In [1]: import numpy as np

In [2]: np.set_printoptions(precision=3, suppress=True, linewidth=120, legacy="1.25")

In [3]: def rd(a):
   ...:     return np.round(a, 3) + 0
   ...: 

In [4]: E = np.load("arr.npy")

In [5]: rd(E)
Out[5]: 
array([[ 0.242,  0.061, -0.025, -0.112,  0.018,  0.395,  0.1  ],
       [ 0.061,  0.993,  0.012,  0.027, -0.003, -0.035,  0.026],
       [-0.025,  0.012,  0.938, -0.114,  0.011,  0.03 , -0.209],
       [-0.112,  0.027, -0.114,  0.785,  0.022,  0.088, -0.366],
       [ 0.018, -0.003,  0.011,  0.022,  0.998, -0.012,  0.035],
       [ 0.395, -0.035,  0.03 ,  0.088, -0.012,  0.79 ,  0.005],
       [ 0.1  ,  0.026, -0.209, -0.366,  0.035,  0.005,  0.254]])

In [6]: np.linalg.cond(E) > 100
Out[6]: True

In [7]: [round(float(x), 3) for x in np.linalg.svd(E, compute_uv=False)[:3]]
Out[7]: [1.0, 1.0, 1.0]

In [8]: np.argsort(-np.linalg.norm(E, axis=0).round(6), kind="stable")[:3]
Out[8]: array([4, 1, 2])

In [9]: np.linalg.matrix_rank(E, rtol=0.1)
Out[9]: 5

In [10]: rng = np.random.default_rng(76096)

In [11]: z = rng.permutation(7)

In [12]: z
Out[12]: array([4, 3, 0, 6, 5, 1, 2])

In [13]: B = E[z][:, z]

In [14]: np.allclose(B, E)
Out[14]: False

In [15]: rd(np.sort(np.abs(np.linalg.eigvals(B))))
Out[15]: array([0., 0., 1., 1., 1., 1., 1.])

In [16]: rd(B)
Out[16]: 
array([[ 0.998,  0.022,  0.018,  0.035, -0.012, -0.003,  0.011],
       [ 0.022,  0.785, -0.112, -0.366,  0.088,  0.027, -0.114],
       [ 0.018, -0.112,  0.242,  0.1  ,  0.395,  0.061, -0.025],
       [ 0.035, -0.366,  0.1  ,  0.254,  0.005,  0.026, -0.209],
       [-0.012,  0.088,  0.395,  0.005,  0.79 , -0.035,  0.03 ],
       [-0.003,  0.027,  0.061,  0.026, -0.035,  0.993,  0.012],
       [ 0.011, -0.114, -0.025, -0.209,  0.03 ,  0.012,  0.938]])

In [17]: rd(np.linalg.det(B)), rd(np.linalg.det(E[z]))
Out[17]: (0.0, 0.0)

In [18]: rd(np.trace(B))
Out[18]: 5.0
